% python3 -q
>>> import numpy as np
>>> np.set_printoptions(precision=3, suppress=True, linewidth=140)
>>> rnd = lambda a: np.round(a, 3) + 0
>>> B = np.array([[1, 2, 2, 2, 2, 3, 1],
...     [3, 0, 2, 3, 3, 1, 3],
...     [1, 0, 0, 2, 3, 0, 0],
...     [2, 3, 2, 0, 1, 0, 2],
...     [0, 3, 3, 3, 2, 1, 3],
...     [2, 2, 0, 2, 1, 1, 1],
...     [1, 1, 2, 2, 3, 3, 2]])
>>> data = B - B.T
>>> data
array([[ 0, -1,  1,  0,  2,  1,  0],
       [ 1,  0,  2,  0,  0, -1,  2],
       [-1, -2,  0,  0,  0,  0, -2],
       [ 0,  0,  0,  0, -2, -2,  0],
       [-2,  0,  0,  2,  0,  0,  0],
       [-1,  1,  0,  2,  0,  0, -2],
       [ 0, -2,  2,  0,  0,  2,  0]])
>>> # rows and columns are dependent
>>> rnd(np.linalg.norm(data, 2) / np.linalg.norm(data))
np.float64(0.575)
>>> [round(float(x), 3) for x in np.linalg.svd(data, compute_uv=False)[:3]]
[4.602, 4.602, 2.912]
>>> K = np.load("mat.npy")
>>> rnd(K)
array([[ 0.884, -0.082, -0.245,  0.02 ,  0.178,  0.02 , -0.031,  0.054],
       [-0.082,  0.774, -0.172,  0.014,  0.14 , -0.326,  0.052, -0.096],
       [-0.245, -0.172,  0.485,  0.041,  0.374,  0.043, -0.065,  0.113],
       [ 0.02 ,  0.014,  0.041,  0.997, -0.03 , -0.002,  0.005, -0.009],
       [ 0.178,  0.14 ,  0.374, -0.03 ,  0.727, -0.001,  0.041, -0.07 ],
       [ 0.02 , -0.326,  0.043, -0.002, -0.001,  0.305,  0.155, -0.281],
       [-0.031,  0.052, -0.065,  0.005,  0.041,  0.155,  0.959,  0.073],
       [ 0.054, -0.096,  0.113, -0.009, -0.07 , -0.281,  0.073,  0.868]])
>>> left, s, Vt = np.linalg.svd(K)
>>> evecs = Vt[:(s > 1e-8).sum()]
>>> rng = np.random.default_rng(525963)
>>> x0 = K[5] + 4 * K[0] + rng.integers(2) * np.eye(8)[0]
>>> rnd(x0)
array([ 3.555, -0.654, -0.935,  0.076,  0.71 ,  0.385,  0.032, -0.067])
>>> np.linalg.matrix_rank(np.vstack([K, x0]))
np.int64(6)
>>> rnd(evecs.T @ evecs)
array([[ 0.884, -0.082, -0.245,  0.02 ,  0.178,  0.02 , -0.031,  0.054],
       [-0.082,  0.774, -0.172,  0.014,  0.14 , -0.326,  0.052, -0.096],
       [-0.245, -0.172,  0.485,  0.041,  0.374,  0.043, -0.065,  0.113],
       [ 0.02 ,  0.014,  0.041,  0.997, -0.03 , -0.002,  0.005, -0.009],
       [ 0.178,  0.14 ,  0.374, -0.03 ,  0.727, -0.001,  0.041, -0.07 ],
       [ 0.02 , -0.326,  0.043, -0.002, -0.001,  0.305,  0.155, -0.281],
       [-0.031,  0.052, -0.065,  0.005,  0.041,  0.155,  0.959,  0.073],
       [ 0.054, -0.096,  0.113, -0.009, -0.07 , -0.281,  0.073,  0.868]])
>>> rnd(np.linalg.norm(x0 - evecs.T @ evecs @ x0))
np.float64(0.0)
>>> np.linalg.cond(K) > 100
np.True_
>>> np.argsort(-np.linalg.norm(K, axis=0).round(6), kind="stable")[:3]
array([3, 6, 0])
>>> np.allclose(data, data.T)
False
>>> data @ data
array([[ -7,  -1,  -2,   6,   0,   1,  -6],
       [ -1, -10,   5,  -2,   2,   5,  -2],
       [ -2,   5,  -9,   0,  -2,  -3,  -4],
       [  6,  -2,   0,  -8,   0,   0,   4],
       [  0,   2,  -2,   0,  -8,  -6,   0],
       [  1,   5,  -3,   0,  -6, -10,   2],
       [ -6,  -2,  -4,   4,   0,   2, -12]])
>>> rnd(np.linalg.det(data))
np.float64(0.0)
>>> data.inv()
Traceback (most recent call last):
  File "<python-input-24>", line 1, in <module>
    data.inv()
    ^^^^^^^^
AttributeError: 'numpy.ndarray' object has no attribute 'inv'
>>> np.allclose(data @ data.T, data.T @ data)
True
>>> rnd(np.sort(np.abs(np.linalg.eigvals(data))))
array([0.   , 1.529, 1.529, 2.912, 2.912, 4.602, 4.602])
>>> np.trace(data)
np.int64(0)
>>> left, s, Vt = np.linalg.svd(K)
>>> rnd(s)
array([1., 1., 1., 1., 1., 1., 0., 0.])
>>> np.argmax(s[:-1] / (s[1:] + 1e-6)) + 1
np.int64(6)
>>> B = left[:, :6] @ np.diag(s[:6]) @ Vt[:6]
>>> rnd(np.linalg.norm(K - B) / np.linalg.norm(K))
np.float64(0.0)
>>> np.linalg.matrix_rank(B)
np.int64(6)
>>> rnd(np.abs(K - B).max())
np.float64(0.0)
>>> rnd(B)
array([[ 0.884, -0.082, -0.245,  0.02 ,  0.178,  0.02 , -0.031,  0.054],
       [-0.082,  0.774, -0.172,  0.014,  0.14 , -0.326,  0.052, -0.096],
       [-0.245, -0.172,  0.485,  0.041,  0.374,  0.043, -0.065,  0.113],
       [ 0.02 ,  0.014,  0.041,  0.997, -0.03 , -0.002,  0.005, -0.009],
       [ 0.178,  0.14 ,  0.374, -0.03 ,  0.727, -0.001,  0.041, -0.07 ],
       [ 0.02 , -0.326,  0.043, -0.002, -0.001,  0.305,  0.155, -0.281],
       [-0.031,  0.052, -0.065,  0.005,  0.041,  0.155,  0.959,  0.073],
       [ 0.054, -0.096,  0.113, -0.009, -0.07 , -0.281,  0.073,  0.868]])
>>> np.linalg.matrix_rank(K, rtol=0.05)
np.int64(6)
